>>> import numpy as np
>>> from numpy import linalg as LA
>>> np.set_printoptions(precision=2, suppress=True, linewidth=120)
>>> A = np.load("out4.npy")
>>> print(A)
[[ 1 -1 -1  1 -1  1  1 -1]
 [ 1 -1  1 -1 -1  1 -1  1]
 [ 1  1 -1 -1  1  1 -1 -1]]
>>> x0 = np.array([0, -1, -1, -1, -2, -2, -2, 2])
>>> print((A * x0).sum(axis=1))
[-3  5 -3]
>>> print(np.sign((A @ x0).round(6)))
[-1  1 -1]
>>> B = np.array([[1, 1], [-1, 1], [-3, 3], [3, -3], [1, 1], [3, 0], [0, 1], [0, 1]])
>>> print(np.einsum("ij,ij->i", A, A))
[8 8 8]
>>> B @ A
Traceback (most recent call last):
  File "<python-input-10>", line 1, in <module>
    B @ A
    ~~^~~
ValueError: matmul: Input operand 1 has a mismatch in its core dimension 0, with gufunc signature (n?,k),(k,m?)->(n?,m?) (size 3 is different from 2)
>>> print(np.einsum("ik,kj->ji", A, B))
[[10 -2  4]
 [-7  5  1]]
>>> print(np.vstack([A, B.T]).shape)
(5, 8)
>>> blk = np.stack([A, 4 * A, A[::-1]])
>>> print((blk @ A.T).shape)
(3, 3, 3)
>>> print(LA.norm(blk, axis=(1, 2)))
[ 4.9 19.6  4.9]
>>> print(np.einsum("bij,cij->bc", blk, blk))
[[ 24  96   8]
 [ 96 384  32]
 [  8  32  24]]
>>> print(blk.sum(axis=0))
[[ 6 -4 -6  4 -4  6  4 -6]
 [ 6 -6  6 -6 -6  6 -6  6]
 [ 6  4 -6 -4  4  6 -4 -6]]
>>> print(LA.matrix_rank(blk))
[3 3 3]
>>> print(LA.matrix_rank(blk.reshape(3, -1)))
2
>>> left, sig, Vt = LA.svd(A, full_matrices=False)
>>> print(np.round(Vt @ Vt.T, 2) + 0)
[[1. 0. 0.]
 [0. 1. 0.]
 [0. 0. 1.]]
>>> print(np.round(left.T @ A @ Vt.T, 2) + 0)
[[2.83 0.   0.  ]
 [0.   2.83 0.  ]
 [0.   0.   2.83]]
>>> print(left.shape, sig.shape, Vt.shape)
(3, 3) (3,) (3, 8)
>>> print(np.round(left.T @ left, 2) + 0)
[[1. 0. 0.]
 [0. 1. 0.]
 [0. 0. 1.]]
>>> F = np.array([[1, -4, 16, -64],
...     [1, -3, 9, -27],
...     [1, -2, 4, -8],
...     [1, -1, 1, -1],
...     [1, 0, 0, 0]])
>>> # column 3 dominates
>>> B = A[0, 0] * A[1:] - np.outer(A[1:, 0], A[0])
>>> print(B)
[[ 0  0  2 -2  0  0 -2  2]
 [ 0  2  0 -2  2  0 -2  0]]
>>> print(np.flatnonzero(~B.round(6).any(axis=1)))
[]
>>> print(LA.matrix_rank(B), LA.matrix_rank(A))
2 3
>>> q, _ = LA.qr(np.array([[1.1, 1.1, 0.3, -0.5],
...     [1.9, -0.1, -0.5, 0.1],
...     [0.1, -0.9, 2.0, -0.1],
...     [0.1, 0.0, -0.7, -0.4]]))
>>> K = -2 * q
>>> print(K)
[[ 1.   -1.31  1.07 -0.38]
 [ 1.73  0.68 -0.65  0.35]
 [ 0.09  1.35  1.38 -0.51]
 [ 0.09  0.03 -0.72 -1.86]]
>>> print(round(LA.det(K[::-1]), 2))
-16.0
>>> print(round(float(LA.det(K.T)), 2))
-16.0
>>> print(LA.eigvals(K))
[ 2. +0.j    0.6+1.91j  0.6-1.91j -2. +0.j  ]
>>> print(np.round(np.einsum("ii->", K), 2))
1.2
